$ python3 -q
>>> import numpy as np
>>> from numpy import linalg as LA
>>> np.set_printoptions(suppress=True, linewidth=160)
>>> feats = np.loadtxt("a.csv", delimiter=",")
>>> print(feats)
[[4. 1. 0. 0. 0. 0.]
 [0. 4. 1. 0. 0. 0.]
 [0. 0. 4. 1. 0. 0.]
 [0. 0. 0. 4. 1. 0.]
 [0. 0. 0. 0. 4. 1.]
 [0. 0. 0. 0. 0. 4.]]
>>> r0 = np.array([0, -1, 1, 1, 3, 2])
>>> other = feats + np.outer(r0, np.eye(6)[2])
>>> print(other)
[[4. 1. 0. 0. 0. 0.]
 [0. 4. 0. 0. 0. 0.]
 [0. 0. 5. 1. 0. 0.]
 [0. 0. 1. 4. 1. 0.]
 [0. 0. 3. 0. 4. 1.]
 [0. 0. 2. 0. 0. 4.]]
>>> print(LA.matrix_rank(LA.inv(other) - LA.inv(feats), tol=1e-8))
1
>>> arr = np.loadtxt("run15.csv", delimiter=",")
>>> print(arr)
[[ 24.   5.  10.  15. -15.  -5.]
 [  5.   0.   2.   3.  -3.  -1.]
 [ 10.   2.   3.   6.  -6.  -2.]
 [ 15.   3.   6.   8.  -9.  -3.]
 [-15.  -3.  -6.  -9.   8.   3.]
 [ -5.  -1.  -2.  -3.   3.   0.]]
>>> print(np.round(LA.det(arr), 2))
-48.0
>>> print(arr @ arr)
[[1176.  235.  470.  705. -705. -235.]
 [ 235.   48.   94.  141. -141.  -47.]
 [ 470.   94.  189.  282. -282.  -94.]
 [ 705.  141.  282.  424. -423. -141.]
 [-705. -141. -282. -423.  424.  141.]
 [-235.  -47.  -94. -141.  141.   48.]]
>>> print(np.round(np.sort(np.abs(LA.eigvals(arr))), 2))
[ 1.  1.  1.  1.  1. 48.]
>>> arr.inv()
Traceback (most recent call last):
  File "<python-input-14>", line 1, in <module>
    arr.inv()
    ^^^^^^^
AttributeError: 'numpy.ndarray' object has no attribute 'inv'
>>> print((arr + arr.T) / 2)
[[ 24.   5.  10.  15. -15.  -5.]
 [  5.   0.   2.   3.  -3.  -1.]
 [ 10.   2.   3.   6.  -6.  -2.]
 [ 15.   3.   6.   8.  -9.  -3.]
 [-15.  -3.  -6.  -9.   8.   3.]
 [ -5.  -1.  -2.  -3.   3.   0.]]
